% python3 -q
>>> import numpy as np
>>> np.set_printoptions(suppress=True, linewidth=140)
>>> rd = lambda a: np.round(a, 2) + 0
>>> A = np.load("arr.npy")
>>> print(A)
[[-2  2  0  2  0]
 [ 2  3 -2  3  6]
 [-2  1 -3 -1  9]
 [ 3  3  1  3 -3]
 [-1  0  2 -2 -6]
 [-1 -2  1 -3 -3]
 [-1  1  2  0 -6]
 [ 2  3  2  2 -6]]
>>> # rank 4
>>> Uu, s, Vt = np.linalg.svd(A)
>>> evecs = Vt[:(s > 1e-8).sum()]
>>> rng = np.random.default_rng(17597)
>>> x0 = A[0] + -2 * A[1] + rng.integers(2) * np.eye(5)[0]
>>> print(x0)
[ -5.  -4.   4.  -4. -12.]
>>> print(rd(evecs.T @ evecs))
[[ 1.   0.   0.   0.   0. ]
 [ 0.   1.   0.   0.   0. ]
 [ 0.   0.   0.1  0.  -0.3]
 [ 0.   0.   0.   1.   0. ]
 [ 0.   0.  -0.3  0.   0.9]]
>>> print(rd(np.diag(evecs.T @ evecs)))
[1.  1.  0.1 1.  0.9]
>>> G = A.T @ A
>>> print(np.diag(G))
[ 28  37  27  40 243]
>>> print(np.trace(G), (A ** 2).sum())
375 375
>>> print(np.linalg.matrix_rank(G))
4
>>> Uu, s, Vt = np.linalg.svd(A)
>>> print(rd(s))
[16.46  9.19  3.95  2.    0.  ]
>>> out = Uu[:, :4] @ np.diag(s[:4]) @ Vt[:4]
>>> print(rd(np.linalg.norm(A - out, 2)), rd(s[4]))
0.0 0.0
>>> J = np.vander(np.arange(5) - 3, 4, increasing=True)
>>> print(J)
[[  1  -3   9 -27]
 [  1  -2   4  -8]
 [  1  -1   1  -1]
 [  1   0   0   0]
 [  1   1   1   1]]
>>> # row 0 is much longer than the rest
>>> out = J + rng.integers(-2, 3, (5, 1)) @ rng.integers(-2, 3, (1, 4))
>>> print(out)
[[  3  -2   8 -25]
 [ -3  -4   6 -12]
 [ -3  -3   3  -5]
 [  1   0   0   0]
 [  1   1   1   1]]
>>> print(np.linalg.matrix_rank(out - J, tol=1e-8))
1
>>> print(out - J)
[[ 2  1 -1  2]
 [-4 -2  2 -4]
 [-4 -2  2 -4]
 [ 0  0  0  0]
 [ 0  0  0  0]]
>>> W0 = np.load("m.npy")
>>> print(W0)
[[-2.  0.  3.]
 [ 0.  5. -1.]
 [ 0.  2.  5.]]
>>> out = W0 / np.linalg.norm(W0, axis=1, keepdims=True)
>>> G = out @ out.T
>>> print(rd(np.linalg.norm(out, axis=1)))
[1. 1. 1.]
>>> print(np.argwhere(np.triu(np.abs(G) > 0.95, 1)))
[]
>>> print(rd(G))
[[ 1.   -0.16  0.77]
 [-0.16  1.    0.18]
 [ 0.77  0.18  1.  ]]
>>> G = W0.T @ W0
>>> print(np.trace(G), (W0 ** 2).sum())
68.0 68.0
>>> print((W0 @ W0.T).shape)
(3, 3)
>>> print(rd(np.linalg.eigvalsh(G)[::-1]))
[38.63 26.52  2.85]
>>> print(rd(np.linalg.svd(W0, compute_uv=False) ** 2))
[38.63 26.52  2.85]
>>> print(np.linalg.matrix_rank(G))
3
>>> print(np.allclose(G, G.T))
True
>>> X = np.load("run1.npy")
>>> print(X)
[[0 0 1 0 0 1 1 0]
 [0 0 0 1 0 0 0 0]
 [1 0 0 0 0 0 1 0]
 [0 1 0 0 1 0 0 0]
 [0 0 0 1 0 0 0 1]
 [1 0 0 0 0 0 1 0]
 [1 0 1 0 0 1 0 0]
 [0 0 0 0 1 0 0 0]]
>>> Uu, s, Vt = np.linalg.svd(X)
>>> evecs = Vt[:(s > 1e-8).sum()]
>>> x0 = X[1] + -3 * X[5] + rng.integers(2) * np.eye(8)[7]
>>> print(x0)
[-3.  0.  0.  1.  0.  0. -3.  1.]
>>> print(np.linalg.matrix_rank(np.vstack([X, x0])))
7
>>> print(np.allclose(evecs.T @ evecs @ x0, x0))
True
>>> print(rd(evecs.T @ evecs))
[[1.  0.  0.  0.  0.  0.  0.  0. ]
 [0.  1.  0.  0.  0.  0.  0.  0. ]
 [0.  0.  0.5 0.  0.  0.5 0.  0. ]
 [0.  0.  0.  1.  0.  0.  0.  0. ]
 [0.  0.  0.  0.  1.  0.  0.  0. ]
 [0.  0.  0.5 0.  0.  0.5 0.  0. ]
 [0.  0.  0.  0.  0.  0.  1.  0. ]
 [0.  0.  0.  0.  0.  0.  0.  1. ]]
>>> print(rd(np.linalg.norm(x0 - evecs.T @ evecs @ x0)))
0.0
>>> print(rd(np.trace(np.linalg.pinv(X) @ X)))
7.0
>>> print(np.trace(X @ X @ X) // 6)
2
>>> L = np.diag(X.sum(axis=1)) - X
>>> print(round(np.linalg.det(L[1:, 1:])))
0
>>> print(np.linalg.matrix_rank(L))
6
>>> E = np.array([[3, 0, 5, 4, 0, 0, 0, 0],
...     [3, 2, 1, 2, 2, 4, 0, 0],
...     [0, 4, 5, 4, 5, 5, 0, 0],
...     [0, 3, 0, 3, 3, 5, 0, 0],
...     [5, 1, 4, 3, 1, 2, 0, 0],
...     [0, 2, 4, 1, 1, 3, 0, 0],
...     [0, 0, 0, 0, 0, 0, 0, 0],
...     [0, 0, 0, 0, 0, 0, 0, 1]])
>>> # 3 groups of indices that never mix
>>> W = np.array([[2, 8], [2, 8], [4, 6], [4, 0], [5, 0], [5, 5], [1, 8], [8, 2]])
>>> coef = np.array([0, 0])
>>> hid = np.maximum(E @ W + coef, 0)
>>> print(hid)
[[42 54]
 [52 66]
 [94 87]
 [58 49]
 [55 82]
 [44 55]
 [ 0  0]
 [ 8  2]]
>>> print(rd((hid > 0).mean(axis=0)))
[0.88 0.88]
>>> print((hid > 0).astype(int))
[[1 1]
 [1 1]
 [1 1]
 [1 1]
 [1 1]
 [1 1]
 [0 0]
 [1 1]]
>>> cent = np.array([[-3, 9, 5], [-5, -5, 9]])
>>> print(W @ cent)
[[-46 -22  82]
 [-46 -22  82]
 [-42   6  74]
 [-12  36  20]
 [-15  45  25]
 [-40  20  70]
 [-43 -31  77]
 [-34  62  58]]
>>> print((hid @ cent).round(6).argmax(axis=1))
[2 2 2 2 2 2 0 1]
>>> print(hid @ cent)
[[-396  108  696]
 [-486  138  854]
 [-717  411 1253]
 [-419  277  731]
 [-575   85 1013]
 [-407  121  715]
 [   0    0    0]
 [ -34   62   58]]
>>> Q, evecs = np.linalg.qr(hid[:, :1])[0], np.linalg.qr(hid[:, 1:])[0]
>>> s = np.linalg.svd(Q.T @ evecs, compute_uv=False)
>>> print(rd(s))
[0.98]
>>> print(np.argsort(-np.linalg.norm(E, axis=0).round(6), kind="stable")[:3])
[2 5 3]
>>> print(rd(np.linalg.norm(E, 2) / np.linalg.norm(E)))
0.87
>>> print(np.argsort(-np.linalg.norm(X, axis=0).round(6), kind="stable")[:3])
[0 6 2]
>>> print([round(float(x), 2) for x in np.linalg.svd(X, compute_uv=False)[:3]])
[2.56, 1.62, 1.62]
>>> print(rd(np.linalg.norm(X, 2) / np.linalg.norm(X)))
0.64
>>> K = np.array([[0.71, -0.75, -1.11, 0.36, -0.18, 0.29, 0.83],
...     [-0.75, -1.02, 0.33, -0.32, 0.01, 0.18, 1.1],
...     [-1.11, 0.33, -0.4, 0.52, -0.28, -0.2, -0.2],
...     [0.36, -0.32, 0.52, 1.63, 0.11, 0.61, -0.25],
...     [-0.18, 0.01, -0.28, 0.11, -1.56, -0.34, 0.09],
...     [0.29, 0.18, -0.2, 0.61, -0.34, -1.11, 0.17],
...     [0.83, 1.1, -0.2, -0.25, 0.09, 0.17, 0.76]])
>>> # symmetric
>>> print([round(float(np.linalg.det(K[:i, :i])), 2) + 0 for i in range(1, 8)])
[0.71, -1.29, 2.24, 4.68, -6.84, 7.89, 16.12]
>>> Q, evecs = np.linalg.qr(K[:, :1])[0], np.linalg.qr(K[:, 1:])[0]
>>> s = np.linalg.svd(Q.T @ evecs, compute_uv=False)
>>> print((s > 0.9).sum())
0
>>> print(rd(s))
[0.55]
>>> print(rd(np.degrees(np.arccos(s.clip(0, 1)))))
[56.67]
>>> mat = np.loadtxt("block19.csv", delimiter=",")
>>> print(mat)
[[ 5.  4.  0.  3.  2.  3.  4.  1.  3.  0.]
 [ 4. 12.  4.  4.  4.  4. 10.  0.  8.  6.]
 [ 0.  4.  4.  2.  2.  2.  4.  0.  4.  2.]
 [ 3.  4.  2.  3.  2.  3.  5.  1.  4.  1.]
 [ 2.  4.  2.  2.  2.  2.  3.  0.  3.  1.]
 [ 3.  4.  2.  3.  2.  3.  5.  1.  4.  1.]
 [ 4. 10.  4.  5.  3.  5. 13.  2.  9.  6.]
 [ 1.  0.  0.  1.  0.  1.  2.  1.  1.  0.]
 [ 3.  8.  4.  4.  3.  4.  9.  1.  7.  4.]
 [ 0.  6.  2.  1.  1.  1.  6.  0.  4.  5.]]
>>> r = np.linalg.matrix_rank(mat)
>>> print(r)
4
>>> ns = np.linalg.svd(mat)[2][r:].T
>>> print([int(np.linalg.matrix_rank(mat[:i])) for i in range(1, len(mat) + 1)])
[1, 2, 3, 4, 4, 4, 4, 4, 4, 4]
>>> print(np.linalg.matrix_rank(mat.T @ mat), np.linalg.matrix_rank(mat @ mat.T))
4 4
>>> print([int(np.linalg.matrix_rank(mat[:, :j + 1])) for j in range(10)])
[1, 2, 3, 4, 4, 4, 4, 4, 4, 4]
>>> Uu, s, Vt = np.linalg.svd(mat)
>>> print(rd(s))
[40.57  7.09  3.71  3.63  0.    0.    0.    0.    0.    0.  ]
>>> print(np.argmax(s[:-1] / (s[1:] + 1e-6)) + 1)
4
>>> out = Uu[:, :4] @ np.diag(s[:4]) @ Vt[:4]
>>> print(rd(np.linalg.norm(mat - out, 2)), rd(s[4]))
0.0 0.0
>>> print(rd(out))
[[ 5.  4.  0.  3.  2.  3.  4.  1.  3.  0.]
 [ 4. 12.  4.  4.  4.  4. 10.  0.  8.  6.]
 [ 0.  4.  4.  2.  2.  2.  4.  0.  4.  2.]
 [ 3.  4.  2.  3.  2.  3.  5.  1.  4.  1.]
 [ 2.  4.  2.  2.  2.  2.  3.  0.  3.  1.]
 [ 3.  4.  2.  3.  2.  3.  5.  1.  4.  1.]
 [ 4. 10.  4.  5.  3.  5. 13.  2.  9.  6.]
 [ 1.  0.  0.  1.  0.  1.  2.  1.  1.  0.]
 [ 3.  8.  4.  4.  3.  4.  9.  1.  7.  4.]
 [ 0.  6.  2.  1.  1.  1.  6.  0.  4.  5.]]
>>> print(np.linalg.matrix_rank(mat, rtol=0.05))
4
>>> print(rd(np.abs(mat - out).max()))
0.0
>>> print(np.linalg.matrix_rank(out))
4
>>> m1 = np.load("case12.npy")
>>> print(m1)
[[-1.07 -0.04  0.99  1.94 -1.95 -2.18 -1.9  -1.96 -2.12]
 [-0.94 -0.06  1.02  1.97 -1.95 -2.06 -1.85 -2.01 -2.1 ]
 [-1.09  0.19  0.92  2.16 -2.08 -2.08 -2.1  -1.98 -2.05]
 [-1.18 -0.08  1.07  1.92 -1.91 -2.06 -2.   -1.84 -2.02]
 [ 0.8  -0.05 -2.02 -0.03 -0.74  0.97  0.93 -1.85  0.94]
 [ 1.    0.13 -1.89 -0.1  -0.98  1.04  1.02 -1.9   0.84]
 [ 1.11  0.11 -2.   -0.21 -0.98  0.98  0.86 -2.15  0.96]
 [ 0.97  0.05 -1.83  0.03 -0.9   1.1   1.03 -1.82  1.01]
 [ 1.97  1.    2.03 -1.11  0.91 -2.03 -0.03  0.08  2.05]
 [ 2.    0.9   2.1  -0.93  0.97 -2.2   0.19 -0.19  1.85]
 [ 1.91  0.97  2.09 -1.14  0.92 -1.89  0.1   0.06  2.05]
 [ 2.08  0.95  1.93 -0.95  0.96 -2.    0.11 -0.04  2.08]]
>>> print(rd(np.linalg.norm(m1, 1)), rd(np.linalg.norm(m1, np.inf)))
20.59 14.65
>>> print(rd(np.linalg.norm(m1[11], 1)), rd(np.linalg.norm(m1[11], np.inf)))
11.1 2.08
>>> print(rd(np.linalg.norm(m1, 2)))
10.67
>>> print(rd(np.linalg.norm(m1, axis=0)))
[4.93 1.93 5.97 4.51 4.73 6.19 4.38 5.5  6.07]
>>> print(rd(np.abs(np.linalg.svd(m1)[2][-1])))
[0.17 0.33 0.28 0.05 0.57 0.42 0.15 0.51 0.09]
>>> print([round(float(x), 2) for x in np.linalg.svd(m1, compute_uv=False)[:3]])
[10.67, 8.8, 6.25]
>>> print(rd(np.linalg.norm(m1, 2) / np.linalg.norm(m1)))
0.7
